In [1]: import numpy as np

In [2]: np.set_printoptions(precision=1, suppress=True, linewidth=200, floatmode="fixed")

In [3]: K = np.loadtxt("dump.csv", delimiter=",")

In [4]: K
Out[4]: 
array([[ 0.0, -1.0,  0.0],
       [-1.0,  2.0, -1.0],
       [ 0.0, -1.0,  1.0]])

In [5]: # symmetric

In [6]: evals, V = np.linalg.eigh(K)

In [7]: x = np.array([0, 3, 1])

In [8]: V * np.abs(evals) @ V.T
Out[8]: 
array([[ 0.8, -0.6,  0.3],
       [-0.6,  2.2, -0.9],
       [ 0.3, -0.9,  1.1]])

In [9]: np.abs(K).sum(axis=1).max(), np.round(np.abs(evals).max(), 1)
Out[9]: (np.float64(4.0), np.float64(2.9))

In [10]: np.linalg.eigvalsh(K[1:, 1:])
Out[10]: array([0.4, 2.6])

In [11]: O = K.astype(float).copy()

In [12]: for j in range(3):
    ...:     O[:, j] -= O[:, :j] @ (O[:, :j].T @ O[:, j])
    ...:     O[:, j] /= np.linalg.norm(O[:, j])
    ...: 

In [13]: np.round(O.T @ K, 1) + 0
Out[13]: 
array([[ 1.0, -2.0,  1.0],
       [ 0.0,  1.4, -0.7],
       [ 0.0,  0.0,  0.7]])

In [14]: np.round(O.T @ O, 1) + 0
Out[14]: 
array([[1.0, 0.0, 0.0],
       [0.0, 1.0, 0.0],
       [0.0, 0.0, 1.0]])

In [15]: r0 = np.array([5, 2, -3])

In [16]: B = K + np.outer(r0, np.eye(3)[2])

In [17]: np.linalg.matrix_rank(B - K)
Out[17]: np.int64(1)

In [18]: np.linalg.matrix_rank(np.linalg.inv(B) - np.linalg.inv(K), tol=1e-8)
Out[18]: np.int64(1)

In [19]: B
Out[19]: 
array([[ 0.0, -1.0,  5.0],
       [-1.0,  2.0,  1.0],
       [ 0.0, -1.0, -2.0]])

In [20]: def softmax(z):
    ...:     e = np.exp(z - z.max(axis=-1, keepdims=True))
    ...:     return e / e.sum(axis=-1, keepdims=True)
    ...: 

In [21]: np.round(softmax(10 * K[1]), 1) + 0
Out[21]: array([0.0, 1.0, 0.0])

In [22]: np.round(softmax(K[1]), 1) + 0
Out[22]: array([0.0, 0.9, 0.0])

In [23]: np.round(softmax(K[1] + 3), 1) + 0
Out[23]: array([0.0, 0.9, 0.0])

In [24]: S = K @ K.T / np.sqrt(3)

In [25]: softmax(S)[1] @ K
Out[25]: array([-1.0,  2.0, -1.0])

In [26]: np.round(softmax(S + np.triu(np.full(S.shape, -np.inf), 1)), 1) + 0
Out[26]: 
array([[1.0, 0.0, 0.0],
       [0.0, 1.0, 0.0],
       [0.3, 0.0, 0.6]])

In [27]: softmax(S).round(6).argmax(axis=1)
Out[27]: array([0, 1, 2])

In [28]: C2 = K.T @ K

In [29]: np.linalg.matrix_rank(C2)
Out[29]: np.int64(3)

In [30]: np.allclose(C2, C2.T)
Out[30]: True

In [31]: M = np.array([[-3.0, -2.0, -4.0, 2.0],
    ...:     [0.0, -3.0, -6.0, 0.0],
    ...:     [0.0, 0.0, 3.0, 0.0],
    ...:     [-12.0, 2.0, -2.0, 7.0]])

In [32]: B = M / np.sqrt((M ** 2).mean(axis=1, keepdims=True))

In [33]: B[0]
Out[33]: array([-1.0, -0.7, -1.4,  0.7])

In [34]: np.linalg.matrix_rank(B) == np.linalg.matrix_rank(M)
Out[34]: np.True_

In [35]: np.linalg.matrix_rank(M - M.mean(axis=1, keepdims=True))
Out[35]: np.int64(3)

In [36]: np.linalg.norm(B, axis=1)
Out[36]: array([2.0, 2.0, 2.0, 2.0])

In [37]: evals, V = np.linalg.eig(M)

In [38]: evals
Out[38]: array([ 1.0,  3.0, -3.0,  3.0])

In [39]: np.round(M @ V[:, 0] - evals[0] * V[:, 0], 1) + 0
Out[39]: array([0.0, 0.0, 0.0, 0.0])

In [40]: np.sort(np.linalg.eigvals(np.linalg.inv(M)))
Out[40]: array([-0.3,  0.3,  0.3,  1.0])

In [41]: P = np.triu(np.array([[8, 3, 9, 7], [9, 9, 8, 0], [4, 1, 0, 8], [6, 6, 8, 7]]), 1) + np.eye(4)

In [42]: B = P @ M @ np.linalg.inv(P)

In [43]: np.trace(B), np.trace(M)
Out[43]: (np.float64(4.0), np.float64(4.0))

In [44]: np.linalg.matrix_rank(B)
Out[44]: np.int64(4)

In [45]: B
Out[45]: 
array([[  -87.0,   264.0, -1338.0, 11364.0],
       [    0.0,    -3.0,    42.0,  -336.0],
       [  -96.0,   304.0, -1581.0, 13376.0],
       [  -12.0,    38.0,  -198.0,  1675.0]])

In [46]: B = np.linalg.inv(M)

In [47]: round(float(np.linalg.cond(M)), 1)
Out[47]: 98.0

In [48]: B
Out[48]: 
array([[ 2.3, -2.0, -1.3, -0.7],
       [-0.0, -0.3, -0.7, -0.0],
       [ 0.0,  0.0,  0.3,  0.0],
       [ 4.0, -3.3, -2.0, -1.0]])

In [49]: np.round(np.linalg.slogdet(M)[0], 1)
Out[49]: np.float64(-1.0)

In [50]: np.round(M @ B, 1) + 0
Out[50]: 
array([[1.0, 0.0, 0.0, 0.0],
       [0.0, 1.0, 0.0, 0.0],
       [0.0, 0.0, 1.0, 0.0],
       [0.0, 0.0, 0.0, 1.0]])

In [51]: np.linalg.inv(B)
Out[51]: 
array([[ -3.0,  -2.0,  -4.0,   2.0],
       [ -0.0,  -3.0,  -6.0,  -0.0],
       [  0.0,   0.0,   3.0,   0.0],
       [-12.0,   2.0,  -2.0,   7.0]])

In [52]: round(np.linalg.det(M) * np.linalg.det(B), 1)
Out[52]: np.float64(1.0)

In [53]: np.allclose(B, M.T)
Out[53]: False

In [54]: mat = np.load("m.npy")

In [55]: mat
Out[55]: 
array([[3, 1, 3, 1, 3, 1],
       [4, 3, 4, 3, 4, 3],
       [4, 0, 4, 0, 4, 0],
       [3, 1, 3, 1, 3, 1],
       [4, 3, 4, 3, 4, 3],
       [4, 0, 4, 0, 4, 0]])

In [56]: # column 2 repeats column 0

In [57]: th = np.radians(30)

In [58]: R = np.eye(6)

In [59]: R[2, 2] = R[5, 5] = np.cos(th)

In [60]: R[2, 5], R[5, 2] = -np.sin(th), np.sin(th)

In [61]: R
Out[61]: 
array([[ 1.0,  0.0,  0.0,  0.0,  0.0,  0.0],
       [ 0.0,  1.0,  0.0,  0.0,  0.0,  0.0],
       [ 0.0,  0.0,  0.9,  0.0,  0.0, -0.5],
       [ 0.0,  0.0,  0.0,  1.0,  0.0,  0.0],
       [ 0.0,  0.0,  0.0,  0.0,  1.0,  0.0],
       [ 0.0,  0.0,  0.5,  0.0,  0.0,  0.9]])

In [62]: B = mat @ R.T

In [63]: np.allclose(mat @ mat.T, B @ B.T)
Out[63]: True

In [64]: np.allclose(np.linalg.norm(mat, axis=1), np.linalg.norm(B, axis=1))
Out[64]: True

In [65]: np.abs(B - mat).max(axis=0)
Out[65]: array([0.0, 0.0, 2.0, 0.0, 0.0, 2.0])

In [66]: np.round(R @ R.T, 1) + 0
Out[66]: 
array([[1.0, 0.0, 0.0, 0.0, 0.0, 0.0],
       [0.0, 1.0, 0.0, 0.0, 0.0, 0.0],
       [0.0, 0.0, 1.0, 0.0, 0.0, 0.0],
       [0.0, 0.0, 0.0, 1.0, 0.0, 0.0],
       [0.0, 0.0, 0.0, 0.0, 1.0, 0.0],
       [0.0, 0.0, 0.0, 0.0, 0.0, 1.0]])

In [67]: np.linalg.svd(R, compute_uv=False)
Out[67]: array([1.0, 1.0, 1.0, 1.0, 1.0, 1.0])

In [68]: np.abs(np.diag(np.linalg.qr(mat)[1])) > 1e-9
Out[68]: array([ True,  True, False, False, False, False])

In [69]: np.allclose(mat[:-1].T @ np.linalg.lstsq(mat[:-1].T, mat[-1])[0], mat[-1])
Out[69]: True

In [70]: np.round(mat @ np.linalg.pinv(mat) @ mat, 1) + 0
Out[70]: 
array([[3.0, 1.0, 3.0, 1.0, 3.0, 1.0],
       [4.0, 3.0, 4.0, 3.0, 4.0, 3.0],
       [4.0, 0.0, 4.0, 0.0, 4.0, 0.0],
       [3.0, 1.0, 3.0, 1.0, 3.0, 1.0],
       [4.0, 3.0, 4.0, 3.0, 4.0, 3.0],
       [4.0, 0.0, 4.0, 0.0, 4.0, 0.0]])

In [71]: x = np.array([1, 3, -2, 0, 1, 2])

In [72]: mat @ np.ones(6)
Out[72]: array([12.0, 21.0, 12.0, 12.0, 21.0, 12.0])

In [73]: mat * x
Out[73]: 
array([[ 3,  3, -6,  0,  3,  2],
       [ 4,  9, -8,  0,  4,  6],
       [ 4,  0, -8,  0,  4,  0],
       [ 3,  3, -6,  0,  3,  2],
       [ 4,  9, -8,  0,  4,  6],
       [ 4,  0, -8,  0,  4,  0]])

In [74]: mat @ (2 * x)
Out[74]: array([10, 30,  0, 10, 30,  0])

In [75]: np.sign((mat @ x).round(6))
Out[75]: array([1, 1, 0, 1, 1, 0])

In [76]: (mat * x).sum(axis=1)
Out[76]: array([ 5, 15,  0,  5, 15,  0])

In [77]: (mat @ x).argmax()
Out[77]: np.int64(1)

In [78]: mat @ x
Out[78]: array([ 5, 15,  0,  5, 15,  0])

In [79]: mat @ np.eye(6)[2]
Out[79]: array([3.0, 4.0, 4.0, 3.0, 4.0, 4.0])

In [80]: feats = np.load("block16.npy")

In [81]: feats.round(1) + 0
Out[81]: 
array([[-14.8, -33.7, -43.0, -39.4,   1.8, -41.1],
       [-13.2, -30.4, -38.9, -35.8,   1.6, -37.0],
       [-12.5, -29.0, -37.1, -34.2,   1.5, -35.2],
       [-10.8, -25.6, -32.7, -30.4,   1.2, -31.0],
       [ -9.0, -21.9, -28.1, -26.3,   0.9, -26.4],
       [ -8.9, -21.6, -27.7, -26.0,   0.8, -26.0],
       [ -8.8, -21.4, -27.4, -25.7,   0.8, -25.8],
       [ -8.3, -20.5, -26.2, -24.7,   0.7, -24.6],
       [ -4.6, -12.7, -16.3, -15.7,  -0.2, -14.9],
       [ -3.5, -10.3, -13.3, -13.0,  -0.5, -12.1],
       [ -2.7,  -8.7, -11.2, -11.1,  -0.8, -10.1],
       [ -1.6,  -6.0,  -7.7,  -7.8,  -1.1,  -6.8],
       [ -0.1,  -1.7,  -2.2,  -2.3,  -1.3,  -1.8],
       [ -0.1,  -1.4,  -1.7,  -1.8,  -1.1,  -1.4],
       [  0.0,  -0.1,  -0.2,  -0.2,  -0.2,  -0.1],
       [  0.0,   0.1,   0.1,   0.1,   0.1,   0.1],
       [  0.0,   0.2,   0.2,   0.2,   0.2,   0.2],
       [  0.0,   0.9,   1.1,   1.1,   1.2,   0.9],
       [  0.0,   1.2,   1.5,   1.4,   1.7,   1.2],
       [  0.1,   2.2,   2.6,   2.4,   3.1,   2.2],
       [  0.6,   4.1,   5.1,   4.4,   5.7,   4.4],
       [  1.3,   6.7,   8.3,   6.9,   8.7,   7.4],
       [  2.6,  10.8,  13.2,  10.7,  12.7,  12.1],
       [  2.6,  10.8,  13.2,  10.7,  12.8,  12.1],
       [  2.7,  11.1,  13.6,  11.0,  13.1,  12.5],
       [  4.0,  14.6,  17.9,  14.3,  16.2,  16.6],
       [  4.5,  15.9,  19.4,  15.5,  17.3,  18.1],
       [  5.6,  18.9,  23.1,  18.3,  19.8,  21.7],
       [ 10.5,  30.9,  37.9,  29.7,  29.0,  36.2],
       [ 12.5,  35.7,  43.8,  34.1,  32.4,  41.9]])

In [82]: np.linalg.matrix_rank(feats, rtol=0.1)
Out[82]: np.int64(2)

In [83]: np.linalg.cond(feats) > 100
Out[83]: np.True_

In [84]: np.argsort(-np.linalg.norm(feats, axis=0).round(6), kind="stable")[:3]
Out[84]: array([2, 5, 3])

In [85]: np.round(np.linalg.norm(feats, 2) / np.linalg.norm(feats), 1)
Out[85]: np.float64(1.0)

In [86]: [round(float(x), 1) for x in np.linalg.svd(feats, compute_uv=False)[:3]]
Out[86]: [225.3, 50.0, 4.3]
